$ ipython --no-banner

In [1]: import numpy as np

In [2]: np.set_printoptions(precision=1, suppress=True, linewidth=100, legacy="1.25")

In [3]: J = np.loadtxt("w.csv", delimiter=",")

In [4]: print(J)
[[ 0. -2.  2.  0.  1.  0.]
 [-2.  0.  0.  0.  0.  0.]
 [ 2.  0.  0.  0.  0.  0.]
 [ 0.  0.  0.  0.  0.  0.]
 [ 1.  0.  0.  0.  0.  0.]
 [ 0.  0.  0.  0.  0.  0.]]

In [5]: # rank 2

In [6]: print(np.round(np.linalg.eigvalsh(J).min(), 1))
-3.0

In [7]: print(np.all(np.linalg.eigvalsh(J) > 0))
False

In [8]: ev, evecs = np.linalg.eigh(J)

In [9]: vec = np.array([-2, -2, -2, -1, 3, -2])

In [10]: print(vec @ J @ vec)
-12.0

In [11]: print(np.round(evecs * np.abs(ev) @ evecs.T, 1) + 0)
[[ 3.   0.   0.   0.   0.   0. ]
 [ 0.   1.3 -1.3  0.  -0.7  0. ]
 [ 0.  -1.3  1.3  0.   0.7  0. ]
 [ 0.   0.   0.   0.   0.   0. ]
 [ 0.  -0.7  0.7  0.   0.3  0. ]
 [ 0.   0.   0.   0.   0.   0. ]]

In [12]: print((np.sign(evecs[:, -1].round(6)) == np.sign(evecs[0, -1].round(6))).astype(int))
[1 0 1 0 1 0]

In [13]: Uu, sv, Vt = np.linalg.svd(J)

In [14]: print(np.argmax(sv[:-1] / (sv[1:] + 1e-6)) + 1)
2

In [15]: M2 = Uu[:, :2] @ np.diag(sv[:2]) @ Vt[:2]

In [16]: print(np.linalg.matrix_rank(J, rtol=0.05))
2

In [17]: print(round(np.abs(J - M2).max(), 1))
0.0

In [18]: print(round(np.linalg.norm(J - M2) / np.linalg.norm(J), 1))
0.0

In [19]: print(M2.round(1) + 0)
[[ 0. -2.  2.  0.  1.  0.]
 [-2.  0.  0.  0.  0.  0.]
 [ 2.  0.  0.  0.  0.  0.]
 [ 0.  0.  0.  0.  0.  0.]
 [ 1.  0.  0.  0.  0.  0.]
 [ 0.  0.  0.  0.  0.  0.]]

In [20]: print([round(float(x), 1) for x in np.linalg.svd(J, compute_uv=False)[:3]])
[3.0, 3.0, 0.0]

In [21]: print(round(np.linalg.norm(J, 2) / np.linalg.norm(J), 1))
0.7

In [22]: print(np.linalg.cond(J) > 100)
True

In [23]: X = np.load("a.npy")

In [24]: print(X)
[[-0.7 -0.2 -1. ]
 [-1.   0.1 -0.7]
 [-0.5  0.1  0.7]
 [ 0.1  0.   0.3]
 [ 1.  -0.3 -0.8]
 [-0.9  0.2  0.5]
 [ 0.8 -0.2 -0.8]
 [-1.   0.4  0.4]
 [-1.   0.2 -0.2]
 [ 0.5 -0.1 -0.6]
 [-0.7 -0.2 -1. ]
 [-1.   0.2 -0.3]
 [-0.9 -0.1 -0.9]
 [-0.5 -0.1 -0.7]
 [-1.   0.5  0.8]
 [ 1.  -0.2 -0.2]
 [-0.9  0.1 -0.3]
 [-0.4  0.  -0.3]
 [-0.7  0.1  0.5]
 [ 1.   0.   1. ]
 [ 0.1  0.   0.3]]

In [25]: # row 10 repeats row 0

In [26]: gram = np.cov(X, rowvar=False)

In [27]: print(np.round(np.corrcoef(X.T), 1) + 0)
[[ 1.  -0.6  0. ]
 [-0.6  1.   0.7]
 [ 0.   0.7  1. ]]

In [28]: print(np.round(np.linalg.eigvalsh(gram)[::-1], 1) + 0)
[0.6 0.4 0. ]

In [29]: print(gram.shape)
(3, 3)

In [30]: print(np.argwhere(np.triu(np.abs(np.corrcoef(X.T)) > 0.8, 1)))
[]

In [31]: F = np.load("dump.npy")

In [32]: print(F)
[[4 0 0 0 0 0 0]
 [0 5 0 0 0 0 0]
 [0 0 2 0 0 0 0]
 [0 0 0 2 0 0 0]
 [0 0 0 0 4 0 0]
 [0 0 0 0 0 2 0]
 [0 0 0 0 0 0 4]]

In [33]: q, evecs = np.linalg.qr(F[:, :3])[0], np.linalg.qr(F[:, 3:])[0]

In [34]: sv = np.linalg.svd(q.T @ evecs, compute_uv=False)

In [35]: print(sv)
[0. 0. 0.]

In [36]: print(round(float(np.linalg.norm(q @ q.T - evecs @ evecs.T, 2)), 1))
1.0

In [37]: A = np.loadtxt("data.csv", delimiter=",")

In [38]: print(A)
[[ 0.1  1.   2. ]
 [-1.  -0.9 -2. ]
 [ 0.   1.   2.1]]

In [39]: vec = np.array([0, 2, 0])

In [40]: target = A @ vec

In [41]: print(target)
[ 2.  -1.8  2. ]

In [42]: print(np.linalg.solve(A, target))
[-0.  2. -0.]

In [43]: print(np.round(np.linalg.solve(A, target + A[:, 1]), 1) + 0)
[0. 3. 0.]

In [44]: print([round(float(x), 1) for x in np.linalg.svd(A, compute_uv=False)[:3]])
[4.0, 0.8, 0.0]

In [45]: print(round(np.log10(np.linalg.cond(A))))
2

In [46]: print(np.linalg.matrix_rank(A, rtol=0.1))
2

In [47]: print(np.linalg.cond(A) > 100)
True

In [48]: basis = np.sign(np.array([[0, 0, 1, 1], [2, 1, 2, 1], [2, 2, 2, 1], [1, 2, 0, 2]]))

In [49]: M2 = (np.tril(basis, -1) + np.eye(4)) @ (np.triu(basis, 1) + np.eye(4))

In [50]: ev = np.array([-1, 1, -3, 0])

In [51]: m1 = np.rint(M2 * ev @ np.linalg.inv(M2)) + 0

In [52]: print(m1)
[[-1. -1. -2.  3.]
 [-2.  1. -6.  6.]
 [-2.  1. -9.  9.]
 [-2.  1. -6.  6.]]

In [53]: proj = np.triu(np.array([[4, -2, -1, 1], [-9, -6, -3, 1], [6, -2, 2, 2], [7, -9, 4, -3]]), 1) + np.eye(4)

In [54]: M2 = proj @ m1 @ np.linalg.inv(proj)

In [55]: print(np.linalg.matrix_rank(M2))
3

In [56]: print(round(float(np.linalg.det(M2)), 1))
-0.0

In [57]: Uu, sv, Vt = np.linalg.svd(m1)

In [58]: print(np.argmax(sv[:-1] / (sv[1:] + 1e-6)) + 1)
3

In [59]: M2 = Uu[:, :3] @ np.diag(sv[:3]) @ Vt[:3]

In [60]: print(np.round(np.abs(m1 - M2).max(), 1))
0.0

In [61]: print(M2)
[[-1. -1. -2.  3.]
 [-2.  1. -6.  6.]
 [-2.  1. -9.  9.]
 [-2.  1. -6.  6.]]

In [62]: rng = np.random.default_rng(826)

In [63]: z = rng.permutation(4)

In [64]: print(z)
[3 1 2 0]

In [65]: M2 = m1[z][:, z]

In [66]: print(np.trace(M2))
-3.0

In [67]: print(np.round(np.sort(np.abs(np.linalg.eigvals(M2))), 1) + 0)
[0. 1. 1. 3.]

In [68]: print(M2)
[[ 6.  1. -6. -2.]
 [ 6.  1. -6. -2.]
 [ 9.  1. -9. -2.]
 [ 3. -1. -2. -1.]]

In [69]: print(np.allclose(M2, m1))
False

In [70]: M = np.loadtxt("layer5.csv", delimiter=",")

In [71]: print(M.round(1) + 0)
[[ 0.9 -0.1 -0.1 -0.1 -0.2 -0.1 -0.2 -0.2  0. ]
 [-0.1  0.9 -0.1 -0.1 -0.2 -0.1 -0.2 -0.2  0. ]
 [-0.1 -0.1  0.9 -0.1 -0.2 -0.1 -0.2 -0.2  0. ]
 [-0.1 -0.1 -0.1  0.9 -0.2 -0.1 -0.2 -0.2  0. ]
 [-0.2 -0.2 -0.2 -0.2  0.6 -0.2 -0.4 -0.4 -0.1]
 [-0.1 -0.1 -0.1 -0.1 -0.2  0.9 -0.2 -0.2  0. ]
 [-0.2 -0.2 -0.2 -0.2 -0.4 -0.2  0.6 -0.4 -0.1]
 [-0.2 -0.2 -0.2 -0.2 -0.4 -0.2 -0.4  0.6 -0.1]
 [ 0.   0.   0.   0.  -0.1  0.  -0.1 -0.1  1. ]]

In [72]: # symmetric, so the eigenvalues are real

In [73]: print(np.linalg.norm(M, axis=0))
[1. 1. 1. 1. 1. 1. 1. 1. 1.]

In [74]: print(round(M[:, 4] @ M[:, 8], 1))
-0.0

In [75]: print(np.round(np.linalg.pinv(M), 1) + 0)
[[ 0.9 -0.1 -0.1 -0.1 -0.2 -0.1 -0.2 -0.2  0. ]
 [-0.1  0.9 -0.1 -0.1 -0.2 -0.1 -0.2 -0.2  0. ]
 [-0.1 -0.1  0.9 -0.1 -0.2 -0.1 -0.2 -0.2  0. ]
 [-0.1 -0.1 -0.1  0.9 -0.2 -0.1 -0.2 -0.2  0. ]
 [-0.2 -0.2 -0.2 -0.2  0.6 -0.2 -0.4 -0.4 -0.1]
 [-0.1 -0.1 -0.1 -0.1 -0.2  0.9 -0.2 -0.2  0. ]
 [-0.2 -0.2 -0.2 -0.2 -0.4 -0.2  0.6 -0.4 -0.1]
 [-0.2 -0.2 -0.2 -0.2 -0.4 -0.2 -0.4  0.6 -0.1]
 [ 0.   0.   0.   0.  -0.1  0.  -0.1 -0.1  1. ]]

In [76]: u = np.array([4, 5, 8, 5, 9, 4, 8, 7, 6])

In [77]: M2 = M + np.outer(u, np.eye(9)[1])

In [78]: print(M2.round(1) + 0)
[[ 0.9  3.9 -0.1 -0.1 -0.2 -0.1 -0.2 -0.2  0. ]
 [-0.1  5.9 -0.1 -0.1 -0.2 -0.1 -0.2 -0.2  0. ]
 [-0.1  7.9  0.9 -0.1 -0.2 -0.1 -0.2 -0.2  0. ]
 [-0.1  4.9 -0.1  0.9 -0.2 -0.1 -0.2 -0.2  0. ]
 [-0.2  8.8 -0.2 -0.2  0.6 -0.2 -0.4 -0.4 -0.1]
 [-0.1  3.9 -0.1 -0.1 -0.2  0.9 -0.2 -0.2  0. ]
 [-0.2  7.8 -0.2 -0.2 -0.4 -0.2  0.6 -0.4 -0.1]
 [-0.2  6.8 -0.2 -0.2 -0.4 -0.2 -0.4  0.6 -0.1]
 [ 0.   6.   0.   0.  -0.1  0.  -0.1 -0.1  1. ]]

In [79]: print(np.linalg.matrix_rank(M2 - M))
1

In [80]: print(round(float(np.linalg.det(M2) / np.linalg.det(M)), 1), round(float(1 + np.linalg.solve(M, u)[1]), 1))
-4.1 -4.1

In [81]: K = np.array([[2, -1, 0, 0], [5, 2, 0, 0], [0, 0, 2, -1], [0, 0, 5, 2]])

In [82]: W1 = np.array([[-5, 3, 6, -8, 9, 5],
    ...:     [9, 5, 3, 8, -9, -3],
    ...:     [0, -5, 0, 8, 4, 5],
    ...:     [6, -8, -6, 1, 1, 4]])

In [83]: coef = np.array([-1, -2, 3, -3, -1, 3])

In [84]: hid = np.maximum(K @ W1 + coef, 0)

In [85]: print(np.linalg.matrix_rank(hid))
4

In [86]: basis = np.array([[-3, 3, -3],
    ...:     [-2, -3, -1],
    ...:     [4, 3, -4],
    ...:     [-1, 5, 1],
    ...:     [-1, -5, 2],
    ...:     [1, -2, 0]])

In [87]: print(W1 @ basis)
[[  37 -101   -2]
 [ -27  112  -54]
 [   3   25   21]
 [ -24   16   17]]
